$ python -q
>>> import numpy as np
>>> import numpy.linalg as la
>>> np.set_printoptions(precision=1, suppress=True, linewidth=200)
>>> J = np.array([[2, 2, 1, 1], [0, -1, 1, 0], [0, 0, -1, 2], [0, 0, 0, -1]])
>>> J
array([[ 2,  2,  1,  1],
       [ 0, -1,  1,  0],
       [ 0,  0, -1,  2],
       [ 0,  0,  0, -1]])
>>> # triangular: eigenvalues sit on the diagonal
>>> proj = np.triu(np.array([[0, 3, 3, 3], [3, 1, 1, 0], [2, 2, 1, 1], [3, 1, 2, 1]]), 1) + np.eye(4)
>>> other = proj @ J @ la.inv(proj)
>>> np.round(la.det(other), 1)
np.float64(-2.0)
>>> proj @ J - J @ proj
array([[ 0., -9., -8., -4.],
       [ 0.,  0.,  0.,  1.],
       [ 0.,  0.,  0.,  0.],
       [ 0.,  0.,  0.,  0.]])
>>> other
array([[ 2., -7.,  2., -4.],
       [ 0., -1.,  1.,  1.],
       [ 0.,  0., -1.,  2.],
       [ 0.,  0.,  0., -1.]])
>>> np.poly(other)
array([ 1.,  1., -3., -5., -2.])
>>> la.matrix_rank(other)
np.int64(4)
>>> W = np.array([[2, 4, 2, 3, 0], [5, 5, 4, 1, 5], [1, 3, 2, 1, 2], [1, 1, 0, 0, 0]])
>>> beta = np.array([0, -2, -2, 1, 1])
>>> hid = np.maximum(J @ W + beta, 0)
>>> (hid > 0).mean(axis=0)
array([0.5, 0.2, 0.2, 0.8, 0.5])
>>> (hid > 0).astype(int)
array([[1, 1, 1, 1, 1],
       [0, 0, 0, 1, 0],
       [1, 0, 0, 0, 0],
       [0, 0, 0, 1, 1]])
>>> hid
array([[16, 20, 12, 10, 13],
       [ 0,  0,  0,  1,  0],
       [ 1,  0,  0,  0,  0],
       [ 0,  0,  0,  1,  1]])
>>> Z = np.array([[2, 1], [2, 3], [1, 1], [3, 2], [2, 1]])
>>> W @ Z
array([[23, 22],
       [37, 31],
       [17, 16],
       [ 4,  4]])
>>> hid @ Z
array([[140, 121],
       [  3,   2],
       [  2,   1],
       [  5,   3]])
>>> W0 = np.tanh(np.array([[-0.5],
...     [0.2],
...     [-0.1],
...     [0.1],
...     [0.8],
...     [-2.0],
...     [0.1],
...     [-0.4],
...     [-0.1],
...     [-1.1],
...     [-0.6],
...     [0.4],
...     [-0.7],
...     [0.8],
...     [-1.7],
...     [0.3],
...     [-2.8],
...     [0.8],
...     [1.6],
...     [-0.5],
...     [0.3],
...     [-0.1],
...     [-1.8],
...     [-0.3],
...     [-1.0]]) @ np.array([[0.0, 1.2, -1.0]]))
>>> W0
array([[ 0. , -0.5,  0.5],
       [ 0. ,  0.2, -0.2],
       [ 0. , -0.1,  0.1],
       [ 0. ,  0.1, -0.1],
       [ 0. ,  0.7, -0.7],
       [ 0. , -1. ,  1. ],
       [ 0. ,  0.1, -0.1],
       [ 0. , -0.4,  0.4],
       [ 0. , -0.1,  0.1],
       [ 0. , -0.9,  0.8],
       [ 0. , -0.6,  0.5],
       [ 0. ,  0.4, -0.4],
       [ 0. , -0.7,  0.6],
       [ 0. ,  0.7, -0.7],
       [ 0. , -1. ,  0.9],
       [ 0. ,  0.3, -0.3],
       [ 0. , -1. ,  1. ],
       [ 0. ,  0.7, -0.7],
       [ 0. ,  1. , -0.9],
       [ 0. , -0.5,  0.5],
       [ 0. ,  0.3, -0.3],
       [ 0. , -0.1,  0.1],
       [ 0. , -1. ,  0.9],
       [ 0. , -0.3,  0.3],
       [ 0. , -0.8,  0.8]])
>>> r = la.matrix_rank(W0)
>>> r
np.int64(2)
>>> null = la.svd(W0)[2][r:].T
>>> [int(la.matrix_rank(np.delete(W0, i, axis=0))) for i in range(25)]
[2, 2, 2, 2, 2, 2, 2, 2, 2, 2, 2, 2, 2, 2, 2, 2, 2, 2, 2, 2, 2, 2, 2, 2, 2]
>>> la.matrix_rank(W0.T @ W0), la.matrix_rank(W0 @ W0.T)
(np.int64(2), np.int64(2))
>>> np.allclose(W0 @ null, 0)
True
>>> other = np.array([[-1, 0], [2, 0], [1, 2]])
>>> np.vstack([W0, other.T]).shape
(27, 3)
>>> other.T @ W0.T
array([[-0.6,  0.3, -0.1,  0.1,  0.8, -1. ,  0.1, -0.5, -0.1, -0.9, -0.7,  0.5, -0.8,  0.8, -1. ,  0.4, -1. ,  0.8,  1. , -0.6,  0.4, -0.1, -1. , -0.4, -0.9],
       [ 0.9, -0.4,  0.2, -0.2, -1.3,  1.9, -0.2,  0.8,  0.2,  1.6,  1.1, -0.8,  1.2, -1.3,  1.9, -0.6,  2. , -1.3, -1.8,  0.9, -0.6,  0.2,  1.9,  0.6,  1.5]])
>>> W0 @ other
array([[-0.6,  0.9],
       [ 0.3, -0.4],
       [-0.1,  0.2],
       [ 0.1, -0.2],
       [ 0.8, -1.3],
       [-1. ,  1.9],
       [ 0.1, -0.2],
       [-0.5,  0.8],
       [-0.1,  0.2],
       [-0.9,  1.6],
       [-0.7,  1.1],
       [ 0.5, -0.8],
       [-0.8,  1.2],
       [ 0.8, -1.3],
       [-1. ,  1.9],
       [ 0.4, -0.6],
       [-1. ,  2. ],
       [ 0.8, -1.3],
       [ 1. , -1.8],
       [-0.6,  0.9],
       [ 0.4, -0.6],
       [-0.1,  0.2],
       [-1. ,  1.9],
       [-0.4,  0.6],
       [-0.9,  1.5]])
>>> np.einsum("ik,kj->ji", W0, other)
array([[-0.6,  0.3, -0.1,  0.1,  0.8, -1. ,  0.1, -0.5, -0.1, -0.9, -0.7,  0.5, -0.8,  0.8, -1. ,  0.4, -1. ,  0.8,  1. , -0.6,  0.4, -0.1, -1. , -0.4, -0.9],
       [ 0.9, -0.4,  0.2, -0.2, -1.3,  1.9, -0.2,  0.8,  0.2,  1.6,  1.1, -0.8,  1.2, -1.3,  1.9, -0.6,  2. , -1.3, -1.8,  0.9, -0.6,  0.2,  1.9,  0.6,  1.5]])
>>> round(float(np.trace(la.pinv(W0) @ W0)), 1)
2.0
>>> la.lstsq(W0[:-1].T, W0[-1])[2]
np.int32(2)
>>> Uu, sigma, VT = la.svd(W0)
>>> np.argmax(sigma[:-1] / (sigma[1:] + 1e-6)) + 1
np.int64(2)
>>> other = Uu[:, :2] @ np.diag(sigma[:2]) @ VT[:2]
>>> round(float(la.norm(W0 - other, 2)), 1), sigma[2]
(0.0, np.float64(0.0))
>>> round(float(la.norm(W0 - other) / la.norm(W0)), 1)
0.0
>>> np.round(np.abs(W0 - other).max(), 1)
np.float64(0.0)
